>>> import numpy as np
>>> import numpy.linalg as la
>>> np.set_printoptions(suppress=True, linewidth=160)
>>> def rnd(a):
...     return np.round(a, 1) + 0
... 
>>> arr = np.load("dump.npy")
>>> arr
array([[6., 1., 1., 1., 1., 1., 1.],
       [1., 6., 1., 1., 1., 1., 1.],
       [1., 1., 6., 1., 1., 1., 1.],
       [1., 1., 1., 6., 1., 1., 1.],
       [1., 1., 1., 1., 6., 1., 1.],
       [1., 1., 1., 1., 1., 6., 1.],
       [1., 1., 1., 1., 1., 1., 6.]])
>>> # symmetric, so the eigenvalues are real
>>> evals, vecs = la.eigh(arr)
>>> x = np.array([1, 1, -2, -1, 3, -2, 3])
>>> rnd(vecs * np.sqrt(evals) @ vecs.T)
array([[2.4, 0.2, 0.2, 0.2, 0.2, 0.2, 0.2],
       [0.2, 2.4, 0.2, 0.2, 0.2, 0.2, 0.2],
       [0.2, 0.2, 2.4, 0.2, 0.2, 0.2, 0.2],
       [0.2, 0.2, 0.2, 2.4, 0.2, 0.2, 0.2],
       [0.2, 0.2, 0.2, 0.2, 2.4, 0.2, 0.2],
       [0.2, 0.2, 0.2, 0.2, 0.2, 2.4, 0.2],
       [0.2, 0.2, 0.2, 0.2, 0.2, 0.2, 2.4]])
>>> rnd(vecs * np.abs(evals) @ vecs.T)
array([[6., 1., 1., 1., 1., 1., 1.],
       [1., 6., 1., 1., 1., 1., 1.],
       [1., 1., 6., 1., 1., 1., 1.],
       [1., 1., 1., 6., 1., 1., 1.],
       [1., 1., 1., 1., 6., 1., 1.],
       [1., 1., 1., 1., 1., 6., 1.],
       [1., 1., 1., 1., 1., 1., 6.]])
>>> rnd(x @ arr @ x / (x @ x)), rnd(evals[0]), evals[-1]
(np.float64(5.3), np.float64(5.0), np.float64(12.0))
>>> np.abs(arr).sum(axis=1).max(), np.abs(evals).max()
(np.float64(12.0), np.float64(12.0))
>>> rnd(la.eigvalsh(arr[1:, 1:]))
array([ 5.,  5.,  5.,  5.,  5., 11.])
>>> (np.sign(vecs[:, -1].round(6)) == np.sign(vecs[0, -1].round(6))).astype(int)
array([1, 1, 1, 1, 1, 1, 1])
>>> rnd(vecs * np.maximum(evals, 0) @ vecs.T)
array([[6., 1., 1., 1., 1., 1., 1.],
       [1., 6., 1., 1., 1., 1., 1.],
       [1., 1., 6., 1., 1., 1., 1.],
       [1., 1., 1., 6., 1., 1., 1.],
       [1., 1., 1., 1., 6., 1., 1.],
       [1., 1., 1., 1., 1., 6., 1.],
       [1., 1., 1., 1., 1., 1., 6.]])
>>> rng = np.random.default_rng(436)
>>> z = rng.permutation(7)
>>> z
array([4, 0, 5, 3, 1, 2, 6])
>>> B = arr[z][:, z]
>>> np.diag(B)
array([6., 6., 6., 6., 6., 6., 6.])
>>> B
array([[6., 1., 1., 1., 1., 1., 1.],
       [1., 6., 1., 1., 1., 1., 1.],
       [1., 1., 6., 1., 1., 1., 1.],
       [1., 1., 1., 6., 1., 1., 1.],
       [1., 1., 1., 1., 6., 1., 1.],
       [1., 1., 1., 1., 1., 6., 1.],
       [1., 1., 1., 1., 1., 1., 6.]])
>>> rnd(la.det(B)), rnd(la.det(arr[z]))
(np.float64(187500.0), np.float64(-187500.0))
>>> data = np.loadtxt("data.csv", delimiter=",")
>>> data
array([[ 0.5,  0.7, -1.7, -0.1,  1. ,  1.3,  0.7, -0.8, -1.1, -0.1,  0.3],
       [-2.5, -5. ,  0.3,  1.4, -1.2, -0.3, -0.4, -1. , -0.2, -0.6,  0.5],
       [ 0.4,  0.8, -1.5,  1.1,  0.3, -0.7, -0.7,  0.7, -1.8,  1. ,  1.4],
       [ 0. , -0.3,  1.1,  0. ,  1.7, -0.1, -0.5,  0.8,  2.1,  0.9, -0.2],
       [ 0.7,  1.6, -1. ,  1. , -0.3, -0.2,  0.7,  1.9, -1.9,  0.3,  1.3],
       [-0.4, -0.7, -1.5,  1.4, -0.9,  0.2,  1.4, -0.3,  0.4,  1.6, -0.2],
       [-2. , -3.6, -0.6, -0.7,  0.5, -0.6,  0.2,  0. ,  0. , -0.6, -0.3],
       [-0.4, -1.2, -1.5,  0.8,  1.5,  0.4,  0.2,  0. ,  0.6, -0.6, -1.2],
       [-0.7, -1.2,  1.1, -0.6, -0.5, -0.3,  1.3,  0.2,  0. , -0.4,  0.5],
       [-0.9, -1.7,  0.7,  1. , -0.4,  1. , -1.4, -0.6,  1.1,  0. ,  0.2],
       [ 0.6,  1.3, -1.4,  1.2,  0.3,  0.4,  0.1,  0.9, -0.8,  0.2,  1. ],
       [-0.1, -0.8,  0.3, -0.7,  0.3,  0. ,  0.1,  0.1,  0.6,  0.8,  0.4],
       [ 2.3,  4.8, -0.5, -0.7,  1.2, -2.1,  2.5, -0.2,  1. , -1.7,  0.3],
       [ 1.3,  2.3, -0.5, -0.1,  0.4,  0.7,  0. , -0.9,  1.6, -0.4, -0.3],
       [-0.1,  0. , -1.1, -1.2,  1.4, -0.4,  1.3, -0.7,  0.6,  0.4,  0. ],
       [ 0.4,  1.4,  1.1,  0. ,  0.6,  0.7,  0.1,  0. , -0.2,  0.5, -0.4],
       [-1.7, -3.2, -0.5, -0.2,  0.5,  0. ,  0.6,  0. , -0.9, -0.6, -0.2],
       [-0.7, -1.3, -1. ,  1.4,  0. , -1.1,  0.4, -0.6, -0.4,  0.8, -0.1],
       [ 1.4,  3.1,  0.4, -0.4, -0.4, -1.2, -2.2, -0.6, -1.1, -1.4,  0.3],
       [ 2.1,  3.7, -0.7, -0.4, -0.8,  0.5,  0.6, -0.6,  0.8, -1.2,  2. ],
       [ 0.2,  0.5,  0.3,  0.5, -2. ,  1. , -0.9, -0.2, -0.8,  1.1, -0.4],
       [ 1.5,  3.1,  0.7,  0.7,  0.9,  0.1,  0.9, -1.9, -0.3, -0.8, -0.2],
       [ 0.5,  1.8, -0.6, -0.2,  1.2, -0.2,  1.5,  1. , -0.4,  0.4,  0.6],
       [-0.1, -0.1,  1. ,  0. , -1.5, -1.7,  0.3,  0.4,  0. ,  0.7, -1.3],
       [ 0. , -0.2, -0.6,  1.4, -0.3,  1. ,  0.1, -0.4, -1.3,  0. ,  0.6],
       [-0.1, -0.8,  1.4, -0.8, -0.5,  0.9, -0.6,  0. ,  0. , -0.6, -0.4],
       [-0.2, -0.4, -0.1, -0.5,  0.3, -1.6, -0.4, -0.2, -1.3,  1.8, -1.5],
       [-0.1, -0.1,  0.6, -1. ,  0.5,  0. ,  1.1,  0.8, -0.3,  1.9,  0.5],
       [ 0.6,  1.4, -0.2, -0.1, -0.6,  0.7, -0.3,  0.4, -0.5,  0.8,  0.1],
       [-0.3, -1.2, -0.5,  0.8, -1.3, -0.2,  1.1,  0.5,  0.2,  0.6,  1.8],
       [ 0.1,  0.5, -1.7, -0.2, -1. ,  0.9, -0.1, -0.3,  0.4,  1.5, -1.1],
       [-0.8, -1.8,  2. ,  1.7, -1.1, -1. , -0.8, -0.6,  2.4, -0.2,  0.7],
       [ 0.2,  0.4,  0.8,  1.2,  0.1,  1.3,  1.4, -0.5, -0.1,  1.3,  1. ],
       [ 0.1,  0.1,  1.6,  0.8, -0.3,  1. , -0.9, -0.3,  0.3, -1.3, -0.1],
       [ 0.4,  1. , -0.3, -0.8,  1.6,  0.6, -0.4, -0.9,  0.6,  0.6, -0.3],
       [ 0.1,  0.1,  0. , -0.4,  2.3, -2. ,  2.1, -0.5, -0.5,  0.2, -1.7],
       [ 0.3,  0.5,  2.2, -0.1, -1. ,  0.9,  1.9,  1.2,  0. ,  0.8, -0.2],
       [-1.1, -2.4,  0. , -2.3,  0.3,  0.3, -0.6, -0.5,  0.9, -1.3,  0.9],
       [ 0.8,  1.7, -1.8,  1.7,  0.5, -0.3,  0.6, -0.8,  0.3,  0.7, -0.6],
       [-1.5, -2.7, -0.7, -0.5, -1.4, -0.4, -0.4,  0.3,  1.1,  0.3, -1.3],
       [ 0.1,  0.4,  0.7,  0.3, -0.5,  1.6,  0.8, -0.6,  0.7,  1.5,  0.8],
       [ 1. ,  1.5, -1.5, -0.3, -1.3,  0.6, -0.4,  1.3,  0. , -0.7,  0.5],
       [-1.4, -3. ,  1. , -0.3, -0.6, -1.3,  0.4,  0.9,  0.2, -0.2,  1.7],
       [ 0.2,  0.4,  0.6, -2.4,  1.4,  1. ,  0.6, -0.2, -0.4, -0.2, -1.4],
       [-0.8, -2.1,  1. ,  1.5, -2.4,  0.8, -1.1,  0.4,  0.3,  0.8,  0.4],
       [-3.3, -6.8, -0.8, -1.2,  0.5,  0.1,  0.7, -0.3,  1.2, -0.4, -1.4]])
>>> cen = data - data.mean(axis=0)
>>> vecs = la.svd(cen)[2][:10]
>>> B = cen - cen @ vecs.T @ vecs
>>> rnd(la.norm(B) / la.norm(cen))
np.float64(0.0)
>>> rnd((cen @ vecs.T).std(axis=0))
array([2.4, 1.3, 1.1, 1. , 0.9, 0.9, 0.9, 0.7, 0.6, 0.5])
>>> rnd(np.cov(cen @ vecs.T, rowvar=False))
array([[6.1, 0. , 0. , 0. , 0. , 0. , 0. , 0. , 0. , 0. ],
       [0. , 1.8, 0. , 0. , 0. , 0. , 0. , 0. , 0. , 0. ],
       [0. , 0. , 1.3, 0. , 0. , 0. , 0. , 0. , 0. , 0. ],
       [0. , 0. , 0. , 0.9, 0. , 0. , 0. , 0. , 0. , 0. ],
       [0. , 0. , 0. , 0. , 0.9, 0. , 0. , 0. , 0. , 0. ],
       [0. , 0. , 0. , 0. , 0. , 0.8, 0. , 0. , 0. , 0. ],
       [0. , 0. , 0. , 0. , 0. , 0. , 0.8, 0. , 0. , 0. ],
       [0. , 0. , 0. , 0. , 0. , 0. , 0. , 0.6, 0. , 0. ],
       [0. , 0. , 0. , 0. , 0. , 0. , 0. , 0. , 0.4, 0. ],
       [0. , 0. , 0. , 0. , 0. , 0. , 0. , 0. , 0. , 0.3]])
